% ipython --no-banner

In [1]: import numpy as np

In [2]: np.set_printoptions(suppress=True, linewidth=200)

In [3]: F = np.tril(np.array([[-3, -1, 0], [1, 0, 0], [1, 3, 1]]), -1) + np.eye(3, dtype=int)

In [4]: F
Out[4]: 
array([[1, 0, 0],
       [1, 1, 0],
       [1, 3, 1]])

In [5]: np.linalg.matrix_rank(F)
Out[5]: np.int64(3)

In [6]: np.zeros(3, 3)
---------------------------------------------------------------------------
TypeError                                 Traceback (most recent call last)
Cell In[6], line 1
----> 1 np.zeros(3, 3)

TypeError: Cannot interpret '3' as a data type

In [7]: np.diff(F, axis=0)
Out[7]: 
array([[0, 1, 0],
       [0, 2, 1]])

In [8]: evals, evecs = np.linalg.eig(F)

In [9]: np.round(np.sort(np.linalg.eigvals(F @ F)), 1)
Out[9]: array([1., 1., 1.])

In [10]: evals
Out[10]: array([1., 1., 1.])

In [11]: rng = np.random.default_rng(7782)

In [12]: z = rng.permutation(3)

In [13]: z
Out[13]: array([1, 0, 2])

In [14]: other = F[z][:, z]

In [15]: np.trace(other)
Out[15]: np.int64(3)

In [16]: np.round(np.sort(np.abs(np.linalg.eigvals(other))), 1)
Out[16]: array([1., 1., 1.])

In [17]: round(np.linalg.det(other), 1), round(float(np.linalg.det(F[z])), 1)
Out[17]: (np.float64(1.0), -1.0)

In [18]: other
Out[18]: 
array([[1, 1, 0],
       [0, 1, 0],
       [3, 1, 1]])

In [19]: np.diag(other)
Out[19]: array([1, 1, 1])

In [20]: J = np.load("a.npy")

In [21]: J
Out[21]: 
array([[2., 4., 2.],
       [0., 2., 1.],
       [0., 1., 1.]])

In [22]: u, v = J[2], J[1]

In [23]: u @ u
Out[23]: np.float64(2.0)

In [24]: u @ v
Out[24]: np.float64(3.0)

In [25]: pr = (u @ v) / (u @ u) * u

In [26]: (v - pr) @ u
Out[26]: np.float64(0.0)

In [27]: pr
Out[27]: array([0. , 1.5, 1.5])

In [28]: evals, evecs = np.linalg.eig(J)

In [29]: evals.round(1)
Out[29]: array([2. , 2.6, 0.4])

In [30]: np.round(np.sort(np.linalg.eigvals(np.linalg.inv(J))), 1)
Out[30]: array([0.4, 0.5, 2.6])

In [31]: round(np.prod(evals), 1)
Out[31]: np.float64(2.0)

In [32]: np.round(np.sort(np.linalg.eigvals(J.T)), 1)
Out[32]: array([0.4, 2. , 2.6])

In [33]: other = np.array([[1, 0, 0], [-1, 0, 1], [0, -2, 0]])

In [34]: other.T @ J.T
Out[34]: 
array([[-2., -2., -1.],
       [-4., -2., -2.],
       [ 4.,  2.,  1.]])

In [35]: np.einsum("ij,ij->i", J, J)
Out[35]: array([24.,  5.,  2.])

In [36]: np.einsum("ik,kj->ij", J, other)
Out[36]: 
array([[-2., -4.,  4.],
       [-2., -2.,  2.],
       [-1., -2.,  1.]])

In [37]: J @ other
Out[37]: 
array([[-2., -4.,  4.],
       [-2., -2.,  2.],
       [-1., -2.,  1.]])

In [38]: np.linalg.matrix_rank(J @ other)
Out[38]: np.int64(3)

In [39]: np.round(np.linalg.det(J), 1)
Out[39]: np.float64(2.0)

In [40]: J.inv()
---------------------------------------------------------------------------
AttributeError                            Traceback (most recent call last)
Cell In[40], line 1
----> 1 J.inv()

AttributeError: 'numpy.ndarray' object has no attribute 'inv'

In [41]: (J + J.T) / 2
Out[41]: 
array([[2., 2., 1.],
       [2., 2., 1.],
       [1., 1., 1.]])

In [42]: np.round(np.linalg.matrix_power(J, 3), 1)
Out[42]: 
array([[ 8., 62., 36.],
       [ 0., 13.,  8.],
       [ 0.,  8.,  5.]])

In [43]: np.trace(J)
Out[43]: np.float64(5.0)

In [44]: (J - J.T) / 2
Out[44]: 
array([[ 0.,  2.,  1.],
       [-2.,  0.,  0.],
       [-1.,  0.,  0.]])

In [45]: np.round(np.sort(np.abs(np.linalg.eigvals(J))), 1)
Out[45]: array([0.4, 2. , 2.6])

In [46]: round(float(np.abs(np.linalg.eigvals(J)).max()), 1)
Out[46]: 2.6

In [47]: other = np.array([[-1, -3, -3, -1], [0, 2, 3, -1], [0, 0, -2, -1], [-3, 1, 1, 1]])

In [48]: X = np.tril(other)

In [49]: X
Out[49]: 
array([[-1,  0,  0,  0],
       [ 0,  2,  0,  0],
       [ 0,  0, -2,  0],
       [-3,  1,  1,  1]])

In [50]: round(float(np.abs(np.linalg.eigvals(X)).max()), 1)
Out[50]: 2.0

In [51]: np.linalg.determinant(X)
---------------------------------------------------------------------------
AttributeError                            Traceback (most recent call last)
Cell In[51], line 1
----> 1 np.linalg.determinant(X)

AttributeError: module 'numpy.linalg' has no attribute 'determinant'

In [52]: (X - X.T) / 2
Out[52]: 
array([[ 0. ,  0. ,  0. ,  1.5],
       [ 0. ,  0. ,  0. , -0.5],
       [ 0. ,  0. ,  0. , -0.5],
       [-1.5,  0.5,  0.5,  0. ]])

In [53]: np.linalg.matrix_power(X, 3)
Out[53]: 
array([[-1,  0,  0,  0],
       [ 0,  8,  0,  0],
       [ 0,  0, -8,  0],
       [-3,  7,  3,  1]])

In [54]: np.allclose(X, X.T)
Out[54]: False

In [55]: round(np.linalg.det(X), 1)
Out[55]: np.float64(4.0)

In [56]: X @ X
Out[56]: 
array([[ 1,  0,  0,  0],
       [ 0,  4,  0,  0],
       [ 0,  0,  4,  0],
       [ 0,  3, -1,  1]])

In [57]: X.inv()
---------------------------------------------------------------------------
AttributeError                            Traceback (most recent call last)
Cell In[57], line 1
----> 1 X.inv()

AttributeError: 'numpy.ndarray' object has no attribute 'inv'

In [58]: (X + X.T) / 2
Out[58]: 
array([[-1. ,  0. ,  0. , -1.5],
       [ 0. ,  2. ,  0. ,  0.5],
       [ 0. ,  0. , -2. ,  0.5],
       [-1.5,  0.5,  0.5,  1. ]])

In [59]: q, r_ = np.linalg.qr(X)

In [60]: q.round(1) + 0
Out[60]: 
array([[-0.3,  0.1, -0.1, -0.9],
       [ 0. , -1. ,  0. , -0.2],
       [ 0. ,  0. , -1. ,  0.2],
       [-0.9,  0. ,  0. ,  0.3]])

In [61]: np.allclose(r_.T @ r_, X.T @ X)
Out[61]: True

In [62]: vec = np.array([8, -2, 0, 1])

In [63]: X @ vec
Out[63]: array([ -8,  -4,   0, -25])

In [64]: X * vec
Out[64]: 
array([[ -8,   0,   0,   0],
       [  0,  -4,   0,   0],
       [  0,   0,   0,   0],
       [-24,  -2,   0,   1]])

In [65]: (X * vec).sum(axis=1)
Out[65]: array([ -8,  -4,   0, -25])

In [66]: np.einsum("ij,j->i", X, vec)
Out[66]: array([ -8,  -4,   0, -25])

In [67]: m1 = np.loadtxt("w.csv", delimiter=",")

In [68]: m1
Out[68]: 
array([[   6.,  -21.,   -4.,   -6.,    5.,   -1.],
       [ -21.,  134.,  -41.,   43., -111.,  -24.],
       [  -4.,  -41.,   61.,    9.,   75.,   29.],
       [  -6.,   43.,    9.,   89.,  -59.,    1.],
       [   5., -111.,   75.,  -59.,  154.,   39.],
       [  -1.,  -24.,   29.,    1.,   39.,   14.]])

In [69]: # rows and columns are dependent

In [70]: other = m1[0, 0] * m1[1:] - np.outer(m1[1:, 0], m1[0])

In [71]: other
Out[71]: 
array([[   0.,  363., -330.,  132., -561., -165.],
       [   0., -330.,  350.,   30.,  470.,  170.],
       [   0.,  132.,   30.,  498., -324.,    0.],
       [   0., -561.,  470., -324.,  899.,  239.],
       [   0., -165.,  170.,    0.,  239.,   83.]])

In [72]: np.linalg.matrix_rank(other), np.linalg.matrix_rank(m1)
Out[72]: (np.int64(2), np.int64(3))

In [73]: other.shape
Out[73]: (5, 6)

In [74]: other - other[0]
Out[74]: 
array([[   0.,    0.,    0.,    0.,    0.,    0.],
       [   0., -693.,  680., -102., 1031.,  335.],
       [   0., -231.,  360.,  366.,  237.,  165.],
       [   0., -924.,  800., -456., 1460.,  404.],
       [   0., -528.,  500., -132.,  800.,  248.]])

In [75]: np.unravel_index(np.abs(other).argmax(), other.shape)
Out[75]: (np.int64(3), np.int64(4))

In [76]: np.linalg.matrix_rank(other)
Out[76]: np.int64(2)

In [77]: other.sum(axis=0)
Out[77]: array([   0., -561.,  690.,  336.,  723.,  327.])

In [78]: np.diff(other, axis=0)
Out[78]: 
array([[   0., -693.,  680., -102., 1031.,  335.],
       [   0.,  462., -320.,  468., -794., -170.],
       [   0., -693.,  440., -822., 1223.,  239.],
       [   0.,  396., -300.,  324., -660., -156.]])

In [79]: np.zeros(5, 6)
---------------------------------------------------------------------------
TypeError                                 Traceback (most recent call last)
Cell In[79], line 1
----> 1 np.zeros(5, 6)

TypeError: Cannot interpret '6' as a data type

In [80]: np.round(np.linalg.norm(other), 1)
Out[80]: np.float64(1754.8)

In [81]: np.round(np.linalg.svd(other, compute_uv=False), 1) + 0
Out[81]: array([1677.4,  515.6,    0. ,    0. ,    0. ])
